$ python -q
>>> import numpy as np
>>> import numpy.linalg as la
>>> np.set_printoptions(suppress=True, linewidth=100)
>>> def rd(a):
...     return np.round(a, 2) + 0
... 
>>> rng = np.random.default_rng(82)
>>> feats = np.triu(rng.random((3, 3)) < 0.8, 1).astype(int)
>>> feats = feats + feats.T
>>> feats
array([[0, 0, 1],
       [0, 0, 0],
       [1, 0, 0]])
>>> rd(np.trace(la.pinv(feats) @ feats))
np.float64(2.0)
>>> rd(feats @ la.pinv(feats) @ feats)
array([[0., 0., 1.],
       [0., 0., 0.],
       [1., 0., 0.]])
>>> rd(la.pinv(feats))
array([[0., 0., 1.],
       [0., 0., 0.],
       [1., 0., 0.]])
>>> rd(la.norm(feats, axis=0))
array([1., 0., 1.])
>>> rd(la.svd(feats, compute_uv=False))
array([1., 1., 0.])
>>> feats @ feats.T
array([[1, 0, 0],
       [0, 0, 0],
       [0, 0, 1]])
>>> feats[:, 0] @ feats[:, 2]
np.int64(0)
>>> feats @ feats
array([[1, 0, 0],
       [0, 0, 0],
       [0, 0, 1]])
>>> feats.sum(axis=0)
array([1, 0, 1])
>>> np.trace(feats @ feats @ feats) // 6
np.int64(0)
>>> np.argwhere(np.triu(feats))
array([[0, 2]])
>>> low = np.diag(feats.sum(axis=1)) - feats
>>> rd(la.eigvalsh(low))
array([0., 0., 2.])
>>> round(la.det(low[1:, 1:]))
0
>>> rk = la.matrix_rank(feats)
>>> rk
np.int64(2)
>>> N = la.svd(feats)[2][rk:].T
>>> np.allclose(feats @ N, 0)
True
>>> la.matrix_rank(feats.T @ feats), la.matrix_rank(feats @ feats.T)
(np.int64(2), np.int64(2))
>>> N @ N.T
array([[0., 0., 0.],
       [0., 1., 0.],
       [0., 0., 0.]])
>>> Q, _ = la.qr(np.array([[1.0, -1.3, 1.0],
...     [-1.3, -0.4, 1.5],
...     [-1.8, -1.4, 0.4],
...     [0.3, 1.7, -0.6],
...     [0.0, 0.6, 0.1]]))
>>> A = Q @ Q.T
>>> rd(A)
array([[ 0.78,  0.08, -0.24, -0.32, -0.06],
       [ 0.08,  0.93,  0.11,  0.06,  0.21],
       [-0.24,  0.11,  0.73, -0.32, -0.16],
       [-0.32,  0.06, -0.32,  0.44,  0.19],
       [-0.06,  0.21, -0.16,  0.19,  0.12]])
>>> vals, V = la.eigh(A)
>>> vec = np.array([-4, 4, 4, 2, -4])
>>> rd(vec @ A @ vec / (vec @ vec)), rd(vals[0]), rd(vals[-1])
(np.float64(0.67), np.float64(0.0), np.float64(1.0))
>>> rd(vec @ A @ vec)
np.float64(45.58)
>>> rd(V * np.abs(vals) @ V.T)
array([[ 0.78,  0.08, -0.24, -0.32, -0.06],
       [ 0.08,  0.93,  0.11,  0.06,  0.21],
       [-0.24,  0.11,  0.73, -0.32, -0.16],
       [-0.32,  0.06, -0.32,  0.44,  0.19],
       [-0.06,  0.21, -0.16,  0.19,  0.12]])
>>> rd(np.abs(A).sum(axis=1).max()), rd(np.abs(vals).max())
(np.float64(1.56), np.float64(1.0))
